% ipython --no-banner

In [1]: import numpy as np

In [2]: import numpy.linalg as la

In [3]: np.set_printoptions(suppress=True, linewidth=100)

In [4]: A2 = np.array([[-2, -2], [1, -1]])

In [5]: cent = np.array([[-6, -5, 4], [7, 2, -5], [-9, -1, 0]])

In [6]: X = np.kron(A2, cent)

In [7]: X
Out[7]: 
array([[ 12,  10,  -8,  12,  10,  -8],
       [-14,  -4,  10, -14,  -4,  10],
       [ 18,   2,   0,  18,   2,   0],
       [ -6,  -5,   4,   6,   5,  -4],
       [  7,   2,  -5,  -7,  -2,   5],
       [ -9,  -1,   0,   9,   1,   0]])

In [8]: def softmax(z):
   ...:     e = np.exp(z - z.max(axis=-1, keepdims=True))
   ...:     return e / e.sum(axis=-1, keepdims=True)
   ...: 

In [9]: np.round(softmax(X[0] + -3), 3) + 0
Out[9]: array([0.44, 0.06, 0.  , 0.44, 0.06, 0.  ])

In [10]: np.round(softmax(10 * X[0]), 3) + 0
Out[10]: array([0.5, 0. , 0. , 0.5, 0. , 0. ])

In [11]: scores = X @ X.T / np.sqrt(6)

In [12]: softmax(scores)[0] @ X
Out[12]: array([12., 10., -8., 12., 10., -8.])

In [13]: softmax(scores).round(6).argmax(axis=1)
Out[13]: array([0, 1, 2, 3, 4, 5])

In [14]: q, r_ = la.qr(X)

In [15]: np.round(abs(r_[0, 0]), 3), np.round(la.norm(X[:, 0]), 3)
Out[15]: (np.float64(28.81), np.float64(28.81))

In [16]: round(np.trace(q @ q.T), 3)
Out[16]: np.float64(6.0)

In [17]: vec = np.array([2, 1, 2, 1, 2, 3])

In [18]: h = np.maximum(X @ vec, 0)

In [19]: np.round(np.tanh(X @ vec), 3)
Out[19]: array([ 1.   , -0.999,  1.   , -1.   ,  1.   , -1.   ])

In [20]: h
Out[20]: array([26,  0, 60,  0, 10,  0])

In [21]: np.maximum(X @ vec, 0) - np.maximum(-X @ vec, 0)
Out[21]: array([26, -4, 60, -5, 10, -8])

In [22]: np.maximum(X @ (3 * vec), 0)
Out[22]: array([ 78,   0, 180,   0,  30,   0])

In [23]: np.flatnonzero(h > 1e-9)
Out[23]: array([0, 2, 4])

In [24]: q, evecs = la.qr(X[:, :1])[0], la.qr(X[:, 1:])[0]

In [25]: sv = la.svd(q.T @ evecs, compute_uv=False)

In [26]: np.round(np.degrees(np.arccos(sv.clip(0, 1))), 3)
Out[26]: array([31.073])

In [27]: (sv > 0.9).sum()
Out[27]: np.int64(0)

In [28]: rng = np.random.default_rng(2464)

In [29]: A2 = X + rng.integers(-2, 3, (6, 1)) @ rng.integers(-2, 3, (1, 6))

In [30]: A2
Out[30]: 
array([[ 12,  10,  -8,  12,  10,  -8],
       [-14,  -4,  10, -14,  -4,  10],
       [ 19,   2,   1,  18,   0,   0],
       [ -6,  -5,   4,   6,   5,  -4],
       [  8,   2,  -4,  -7,  -4,   5],
       [ -9,  -1,   0,   9,   1,   0]])

In [31]: print(la.matrix_rank(A2 - X, tol=1e-8))
1

In [32]: np.abs(A2 - X).sum(axis=1)
Out[32]: array([0, 0, 4, 0, 4, 0])

In [33]: W0 = np.load("case7.npy")

In [34]: W0
Out[34]: 
array([[ 0.276,  2.023,  2.08 ],
       [-0.479,  2.113,  1.794],
       [ 0.054,  2.323,  2.22 ],
       [ 2.045,  0.069,  0.82 ],
       [ 1.618, -0.366,  1.698],
       [ 1.958,  0.166,  1.192],
       [ 0.578,  0.47 ,  0.383],
       [ 0.725,  0.998, -0.228],
       [ 1.517,  0.676,  0.401]])

In [35]: proj = W0 @ la.solve(W0.T @ W0, W0.T)

In [36]: np.round(la.eigvalsh(proj), 3) + 0
Out[36]: array([0., 0., 0., 0., 0., 0., 1., 1., 1.])

In [37]: np.round(np.diag(proj), 3)
Out[37]: array([0.292, 0.343, 0.376, 0.301, 0.573, 0.283, 0.046, 0.474, 0.312])

In [38]: np.round(proj @ W0[:, 2], 3)
Out[38]: array([ 2.08 ,  1.794,  2.22 ,  0.82 ,  1.698,  1.192,  0.383, -0.228,  0.401])

In [39]: la.matrix_rank(np.eye(9) - proj)
Out[39]: np.int64(6)

In [40]: theta = np.radians(120)

In [41]: r_ = np.eye(3)

In [42]: r_[0, 0] = r_[1, 1] = np.cos(theta)

In [43]: r_[0, 1], r_[1, 0] = -np.sin(theta), np.sin(theta)

In [44]: r_.round(3)
Out[44]: 
array([[-0.5  , -0.866,  0.   ],
       [ 0.866, -0.5  ,  0.   ],
       [ 0.   ,  0.   ,  1.   ]])

In [45]: A2 = W0 @ r_.T

In [46]: np.round(la.det(r_), 3), round(float(np.trace(r_)), 3)
Out[46]: (np.float64(1.0), 0.0)

In [47]: np.round(np.abs(A2 - W0).max(axis=0), 3)
Out[47]: array([3.127, 3.584, 0.   ])

In [48]: print(np.allclose(W0 @ W0.T, A2 @ A2.T))
True

In [49]: print(np.allclose(la.norm(W0, axis=1), la.norm(A2, axis=1)))
True

In [50]: np.round(la.norm(r_, axis=0), 3)
Out[50]: array([1., 1., 1.])

In [51]: print(round(float(r_[:, 0] @ r_[:, 1]), 3))
0.0

In [52]: np.round(la.svd(r_, compute_uv=False), 3)
Out[52]: array([1., 1., 1.])

In [53]: A2 = np.c_[W0[:, :2] @ np.array([[3, 0], [1, 0]]), np.array([3, -2, 2, 1, 1, 2, -1, 0, -1])]

In [54]: A2.round(3)
Out[54]: 
array([[ 2.851,  0.   ,  3.   ],
       [ 0.676,  0.   , -2.   ],
       [ 2.485,  0.   ,  2.   ],
       [ 6.204,  0.   ,  1.   ],
       [ 4.488,  0.   ,  1.   ],
       [ 6.04 ,  0.   ,  2.   ],
       [ 2.204,  0.   , -1.   ],
       [ 3.173,  0.   ,  0.   ],
       [ 5.227,  0.   , -1.   ]])

In [55]: la.matrix_rank(np.c_[W0, A2])
Out[55]: np.int64(4)

In [56]: np.round(la.norm(la.qr(W0)[0].T @ A2, axis=0) ** 2 / ((A2 ** 2).sum(axis=0) + 1e-12), 3)
Out[56]: array([1.   , 0.   , 0.338])

In [57]: la.lstsq(A2[:-1].T, A2[-1])[2]
Out[57]: np.int32(2)

In [58]: np.abs(np.diag(la.qr(A2)[1])) > 1e-9
Out[58]: array([ True, False,  True])

In [59]: np.round(np.trace(la.pinv(A2) @ A2), 3)
Out[59]: np.float64(2.0)

In [60]: print(np.unique(A2.round(6), axis=0).shape)
(9, 3)

In [61]: np.allclose(A2[:-1].T @ la.lstsq(A2[:-1].T, A2[-1])[0], A2[-1])
Out[61]: True

In [62]: A = np.load("data.npy")

In [63]: A
Out[63]: 
array([[ 1,  2,  1],
       [ 2,  3,  2],
       [-3, -2, -3],
       [ 3,  4,  3]])

In [64]: U, sv, VT = la.svd(A)

In [65]: evecs = VT[:(sv > 1e-8).sum()]

In [66]: vec = A[2] + 2 * A[3] + rng.integers(2) * np.eye(3)[1]

In [67]: vec
Out[67]: array([3., 7., 3.])

In [68]: np.round(np.diag(evecs.T @ evecs), 3)
Out[68]: array([0.5, 1. , 0.5])

In [69]: la.matrix_rank(np.vstack([A, vec]))
Out[69]: np.int64(2)

In [70]: np.allclose(evecs.T @ evecs @ vec, vec)
Out[70]: True

In [71]: U, sv, VT = la.svd(A)

In [72]: np.argmax(sv[:-1] / (sv[1:] + 1e-6)) + 1
Out[72]: np.int64(2)

In [73]: A2 = U[:, :2] @ np.diag(sv[:2]) @ VT[:2]

In [74]: round(la.norm(A - A2, 2), 3), round(float(sv[2]), 3)
Out[74]: (np.float64(0.0), 0.0)

In [75]: la.matrix_rank(A2)
Out[75]: np.int64(2)

In [76]: labels = rng.integers(0, 2, 3)

In [77]: mat = np.array([[8, 2, -5], [8, 8, -5], [0, 5, 9]]) * (labels[:, None] == labels)

In [78]: mat
Out[78]: 
array([[ 8,  0, -5],
       [ 0,  8,  0],
       [ 0,  0,  9]])

In [79]: A2 = A / la.norm(A, axis=1, keepdims=True)

In [80]: gram = A2 @ A2.T

In [81]: round(np.degrees(np.arccos(np.clip(gram[0, 3], -1, 1))), 3)
Out[81]: np.float64(11.422)

In [82]: gram[0].round(3)
Out[82]: array([ 1.  ,  0.99, -0.87,  0.98])

In [83]: print(np.flatnonzero(la.matrix_power((mat != 0) + (mat.T != 0) + np.eye(3), 3)[1]))
[1]

In [84]: (mat != 0).astype(int)
Out[84]: 
array([[1, 0, 1],
       [0, 1, 0],
       [0, 0, 1]])

In [85]: print(mat @ mat)
[[ 64   0 -85]
 [  0  64   0]
 [  0   0  81]]

In [86]: print(round(la.det(mat), 3))
576.0

In [87]: np.round(np.sort(la.eigvals(mat).real), 3)
Out[87]: array([8., 8., 9.])

In [88]: np.einsum("ii->", mat)
Out[88]: np.int64(25)

In [89]: np.round(la.eigvals(mat), 3)
Out[89]: array([8., 8., 9.])

In [90]: proj = np.triu(np.array([[-2, 2, -3], [0, 3, -3], [-1, 1, 3]]), 1) + np.eye(3)

In [91]: A2 = proj @ mat @ la.inv(proj)

In [92]: print(round(float(la.det(A2)), 3))
576.0

In [93]: print(np.poly(A2))
[   1.  -25.  208. -576.]

In [94]: print(np.trace(A2), np.trace(mat))
25.0 25

In [95]: proj @ mat - mat @ proj
Out[95]: 
array([[ 0.,  0., -3.],
       [ 0.,  0., -3.],
       [ 0.,  0.,  0.]])

In [96]: vals, evecs = la.eig(mat)

In [97]: print(vals)
[8. 8. 9.]

In [98]: np.round(np.sort(la.eigvals(mat @ mat)), 3)
Out[98]: array([64., 64., 81.])

In [99]: data = np.loadtxt("layer3.csv", delimiter=",")

In [100]: print(data.round(3))
[[-0.98  -0.17  -0.1  ]
 [ 0.169 -0.465 -0.869]
 [ 0.101 -0.869  0.484]]

In [101]: q = data.astype(float).copy()

In [102]: for j in range(3):
     ...:     q[:, j] -= q[:, :j] @ (q[:, :j].T @ q[:, j])
     ...:     q[:, j] /= la.norm(q[:, j])
     ...: 

In [103]: np.round(q.T @ q, 3) + 0
Out[103]: 
array([[1., 0., 0.],
       [0., 1., 0.],
       [0., 0., 1.]])

In [104]: gram = data.T @ data

In [105]: np.allclose(gram, gram.T)
Out[105]: True

In [106]: print(round(np.trace(gram), 3), np.round((data ** 2).sum(), 3))
3.0 3.0

In [107]: print(np.round(la.svd(data, compute_uv=False) ** 2, 3))
[1. 1. 1.]

In [108]: (data @ data.T).shape
Out[108]: (3, 3)

In [109]: np.round(softmax(data[0]), 3)
Out[109]: array([0.177, 0.397, 0.426])

In [110]: scores = data @ data.T / np.sqrt(3)

In [111]: softmax(scores).round(6).argmax(axis=1)
Out[111]: array([0, 1, 2])

In [112]: np.round(softmax(scores)[0] @ data, 3)
Out[112]: array([-0.39 , -0.433, -0.149])

In [113]: np.round(np.einsum("ii->", data), 3)
Out[113]: np.float64(-0.961)

In [114]: print(round(la.det(2 * data), 3), round(float(la.det(data)), 3))
8.0 1.0

In [115]: np.round(np.kron(np.eye(2, dtype=int), data), 3)
Out[115]: 
array([[-0.98 , -0.17 , -0.1  , -0.   , -0.   , -0.   ],
       [ 0.169, -0.465, -0.869,  0.   , -0.   , -0.   ],
       [ 0.101, -0.869,  0.484,  0.   , -0.   ,  0.   ],
       [-0.   , -0.   , -0.   , -0.98 , -0.17 , -0.1  ],
       [ 0.   , -0.   , -0.   ,  0.169, -0.465, -0.869],
       [ 0.   , -0.   ,  0.   ,  0.101, -0.869,  0.484]])

In [116]: np.round(la.eigvals(data), 3)
Out[116]: array([-0.98+0.197j, -0.98-0.197j,  1.  +0.j   ])

In [117]: round(float(la.det(data.T)), 3)
Out[117]: 1.0

In [118]: np.round(la.eigvals(data).sum().real, 3)
Out[118]: np.float64(-0.961)

In [119]: np.round(np.poly(data), 3)
Out[119]: array([ 1.   ,  0.961, -0.961, -1.   ])

In [120]: K = np.load("mat.npy")

In [121]: K
Out[121]: 
array([[1.   , 0.7  , 0.49 , 0.343],
       [0.7  , 1.   , 0.7  , 0.49 ],
       [0.49 , 0.7  , 1.   , 0.7  ],
       [0.343, 0.49 , 0.7  , 1.   ]])

In [122]: K.ravel(order="F")
Out[122]: 
array([1.   , 0.7  , 0.49 , 0.343, 0.7  , 1.   , 0.7  , 0.49 , 0.49 , 0.7  , 1.   , 0.7  , 0.343,
       0.49 , 0.7  , 1.   ])

In [123]: print(K.reshape(-1, 2))
[[1.    0.7  ]
 [0.49  0.343]
 [0.7   1.   ]
 [0.7   0.49 ]
 [0.49  0.7  ]
 [1.    0.7  ]
 [0.343 0.49 ]
 [0.7   1.   ]]

In [124]: t3 = K.reshape(4, 2, -1)

In [125]: t3.shape
Out[125]: (4, 2, 2)

In [126]: t3.transpose(1, 0, 2)
Out[126]: 
array([[[1.   , 0.7  ],
        [0.7  , 1.   ],
        [0.49 , 0.7  ],
        [0.343, 0.49 ]],

       [[0.49 , 0.343],
        [0.7  , 0.49 ],
        [1.   , 0.7  ],
        [0.7  , 1.   ]]])

In [127]: np.einsum("ihd,jhd->hij", t3, t3).shape
Out[127]: (2, 4, 4)

In [128]: print(t3.sum(axis=1))
[[1.49  1.043]
 [1.4   1.49 ]
 [1.49  1.4  ]
 [1.043 1.49 ]]

In [129]: np.swapaxes(t3, 1, 2)[3]
Out[129]: 
array([[0.343, 0.7  ],
       [0.49 , 1.   ]])

In [130]: A2 = np.array([[1, 1], [1, -1]])

In [131]: arr = np.kron(A2, np.kron(A2, A2))[rng.permutation(8)][:3]

In [132]: arr
Out[132]: 
array([[ 1,  1,  1,  1,  1,  1,  1,  1],
       [ 1,  1, -1, -1,  1,  1, -1, -1],
       [ 1, -1, -1,  1,  1, -1, -1,  1]])

In [133]: np.round(la.norm(arr, axis=1), 3)
Out[133]: array([2.828, 2.828, 2.828])

In [134]: np.round(la.norm(arr, "nuc"), 3)
Out[134]: np.float64(8.485)

In [135]: print(np.round(la.norm(arr, axis=0), 3))
[1.732 1.732 1.732 1.732 1.732 1.732 1.732 1.732]

In [136]: vec = np.array([0, 2, -5, 4, 2, -1, -1, -1])

In [137]: h = np.maximum(arr @ vec, 0)

In [138]: np.flatnonzero(h > 1e-9)
Out[138]: array([1, 2])

In [139]: print(arr * (h > 1e-9)[:, None])
[[ 0  0  0  0  0  0  0  0]
 [ 1  1 -1 -1  1  1 -1 -1]
 [ 1 -1 -1  1  1 -1 -1  1]]

In [140]: arr.T @ h
Out[140]: array([ 16,  -4, -16,   4,  16,  -4, -16,   4])

In [141]: h
Out[141]: array([ 0,  6, 10])

In [142]: print(np.maximum(arr @ vec, 0) - np.maximum(-arr @ vec, 0))
[ 0  6 10]

In [143]: A2 = arr[0, 0] * arr[1:] - np.outer(arr[1:, 0], arr[0])

In [144]: A2
Out[144]: 
array([[ 0,  0, -2, -2,  0,  0, -2, -2],
       [ 0, -2, -2,  0,  0, -2, -2,  0]])

In [145]: print(arr[:, 0] / arr[0, 0])
[1. 1. 1.]

In [146]: print(la.matrix_rank(A2), la.matrix_rank(arr))
2 3
